>>> import numpy as np
>>> import numpy.linalg as la
>>> np.set_printoptions(precision=1, suppress=True, linewidth=200)
>>> E = np.array([[-3, 1, 0, 0], [-4, -3, 0, 0], [0, 0, -3, 1], [0, 0, -4, -3]])
>>> E.ravel(order="F")
array([-3, -4,  0,  0,  1, -3,  0,  0,  0,  0, -3, -4,  0,  0,  1, -3])
>>> E.reshape(-1, 2)
array([[-3,  1],
       [ 0,  0],
       [-4, -3],
       [ 0,  0],
       [ 0,  0],
       [-3,  1],
       [ 0,  0],
       [-4, -3]])
>>> print(E.reshape(2, -1))
[[-3  1  0  0 -4 -3  0  0]
 [ 0  0 -3  1  0  0 -4 -3]]
>>> blk = E.reshape(4, 2, -1)
>>> print(blk.sum(axis=1))
[[-3  1]
 [-4 -3]
 [-3  1]
 [-4 -3]]
>>> blk[:, 0]
array([[-3,  1],
       [-4, -3],
       [ 0,  0],
       [ 0,  0]])
>>> print(np.swapaxes(blk, 1, 2)[1])
[[-4  0]
 [-3  0]]
>>> np.einsum("ihd,jhd->hij", blk, blk).shape
(2, 4, 4)
>>> blk = np.stack([E, 2 * E, E[::-1]])
>>> np.einsum("bij,cij->bc", blk, blk)
array([[ 70, 140,   0],
       [140, 280,   0],
       [  0,   0,  70]])
>>> print(la.matrix_rank(blk.reshape(3, -1)))
2
>>> la.norm(blk, axis=(1, 2))
array([ 8.4, 16.7,  8.4])
>>> blk.shape
(3, 4, 4)
>>> r0 = np.array([-5, -3, 9])
>>> np.correlate(E[1], E[3], "full")
array([12, 25, 12,  0,  0,  0,  0])
>>> np.cross(E[1, :3], E[3, :3])
array([ 12, -16,   0])
>>> rng = np.random.default_rng(97132)
>>> labels = rng.permutation(4)
>>> print(labels)
[2 1 3 0]
>>> A2 = E[labels][:, labels]
>>> np.allclose(A2, E)
False
>>> np.sort(np.abs(la.eigvals(A2)))
array([3.6, 3.6, 3.6, 3.6])
>>> np.round(la.det(A2), 1), np.round(la.det(E[labels]), 1)
(np.float64(169.0), np.float64(169.0))
>>> np.diag(A2)
array([-3, -3, -3, -3])
>>> M = np.load("out14.npy")
>>> M
array([[-3, -3],
       [-3, -6]])
>>> C2 = M.T @ M
>>> np.trace(C2), (M ** 2).sum()
(np.int64(63), np.int64(63))
>>> evals, vecs = la.eigh(M)
>>> x0 = np.array([4, -1])
>>> np.abs(M).sum(axis=1).max(), round(float(np.abs(evals).max()), 1)
(np.int64(9), 7.9)
>>> print(x0 @ M @ x0)
-30
>>> la.eigvalsh(M[1:, 1:])
array([-6.])
>>> vecs * np.maximum(evals, 0) @ vecs.T
array([[0., 0.],
       [0., 0.]])
>>> vecs * np.abs(evals) @ vecs.T
array([[3., 3.],
       [3., 6.]])
>>> r0, v = M[1], M[0]
>>> r0 @ r0
np.int64(45)
>>> p = (r0 @ v) / (r0 @ r0) * r0
>>> p
array([-1.8, -3.6])
>>> round(la.norm(r0 + v) ** 2 + la.norm(r0 - v) ** 2, 1)
np.float64(126.0)
>>> la.matrix_rank(np.outer(r0, v))
np.int64(1)
>>> P = np.triu(np.array([[2, -2], [6, -8]]), 1) + np.eye(2)
>>> A2 = P @ M @ la.inv(P)
>>> np.poly(A2)
array([1., 9., 9.])
>>> np.trace(A2), np.trace(M)
(np.float64(-9.0), np.int64(-9))
>>> arr = np.loadtxt("data.csv", delimiter=",")
>>> arr
array([[0., 0., 1., 1.],
       [0., 0., 0., 0.],
       [1., 0., 0., 1.],
       [1., 0., 1., 0.]])
>>> # null space of dimension 1
>>> np.argwhere(np.triu(arr))
array([[0, 2],
       [0, 3],
       [2, 3]])
>>> np.trace(arr @ arr @ arr) // 6
np.float64(1.0)
>>> low = np.diag(arr.sum(axis=1)) - arr
>>> (la.eigvalsh(low) < 1e-8).sum()
np.int64(2)
>>> print(low @ np.ones(4))
[0. 0. 0. 0.]
>>> np.round(la.eigvalsh(low), 1) + 0
array([0., 0., 3., 3.])
>>> print((la.matrix_power((arr != 0) + (arr.T != 0) + np.eye(4), 4) > 0).astype(int))
[[1 0 1 1]
 [0 1 0 0]
 [1 0 1 1]
 [1 0 1 1]]
>>> (arr != 0).astype(int)
array([[0, 0, 1, 1],
       [0, 0, 0, 0],
       [1, 0, 0, 1],
       [1, 0, 1, 0]])
>>> np.sort(la.eigvals(arr).real)
array([-1., -1.,  0.,  2.])
>>> F = np.array([[0, 1, 1], [1, 0, 1], [1, 1, 0]])
>>> O, R = la.qr(F)
>>> O
array([[ 0. ,  0.8, -0.6],
       [-0.7, -0.4, -0.6],
       [-0.7,  0.4,  0.6]])
>>> np.round(np.trace(O @ O.T), 1)
np.float64(3.0)
>>> print(np.abs(np.diag(R)))
[1.4 1.2 1.2]
>>> R
array([[-1.4, -0.7, -0.7],
       [ 0. ,  1.2,  0.4],
       [ 0. ,  0. , -1.2]])
>>> A2 = R / np.sqrt((R ** 2).mean(axis=1, keepdims=True))
>>> la.matrix_rank(R - R.mean(axis=1, keepdims=True))
np.int64(2)
>>> X = np.load("mat.npy")
>>> X
array([[1. , 0.7],
       [0.7, 1. ]])
>>> evals, vecs = la.eigh(X)
>>> (evals > 1e-8).sum(), (evals < -1e-8).sum()
(np.int64(2), np.int64(0))
>>> evals.sum(), np.trace(X)
(np.float64(2.0), np.float64(2.0))
>>> np.round(vecs.T @ vecs, 1) + 0
array([[1., 0.],
       [0., 1.]])
>>> evals, vecs = la.eig(X)
>>> np.sort(la.eigvals(X @ X))
array([0.1, 2.9])
>>> C2 = X.T @ X
>>> C2
array([[1.5, 1.4],
       [1.4, 1.5]])
>>> la.matrix_rank(C2)
np.int64(2)
>>> np.allclose(C2, C2.T)
True
>>> la.eigvals(X)
array([1.7, 0.3])
>>> print(round(la.det(2 * X), 1), np.round(la.det(X), 1))
2.0 0.5
>>> print(np.round(np.einsum("ij,ji->", X, X), 1))
3.0
>>> np.poly(X)
array([ 1. , -2. ,  0.5])
>>> feats = np.loadtxt("case0.csv", delimiter=",")
>>> feats
array([[ 0., -2.,  0.,  0.],
       [ 1.,  1.,  0.,  0.],
       [ 0.,  0.,  0., -2.],
       [ 0.,  0.,  1.,  1.]])
>>> r0 = np.array([0, 2, 3])
>>> print(np.convolve(feats[2], r0))
[ 0.  0.  0.  0. -4. -6.]
>>> np.polyval(r0, feats[2])
array([ 3.,  3.,  3., -1.])
>>> print(np.cross(feats[2, :3], feats[1, :3]))
[0. 0. 0.]
>>> print(np.array([np.convolve(row, r0, "same") for row in feats]))
[[ 0. -4. -6.  0.]
 [ 2.  5.  3.  0.]
 [ 0.  0.  0. -4.]
 [ 0.  0.  2.  5.]]
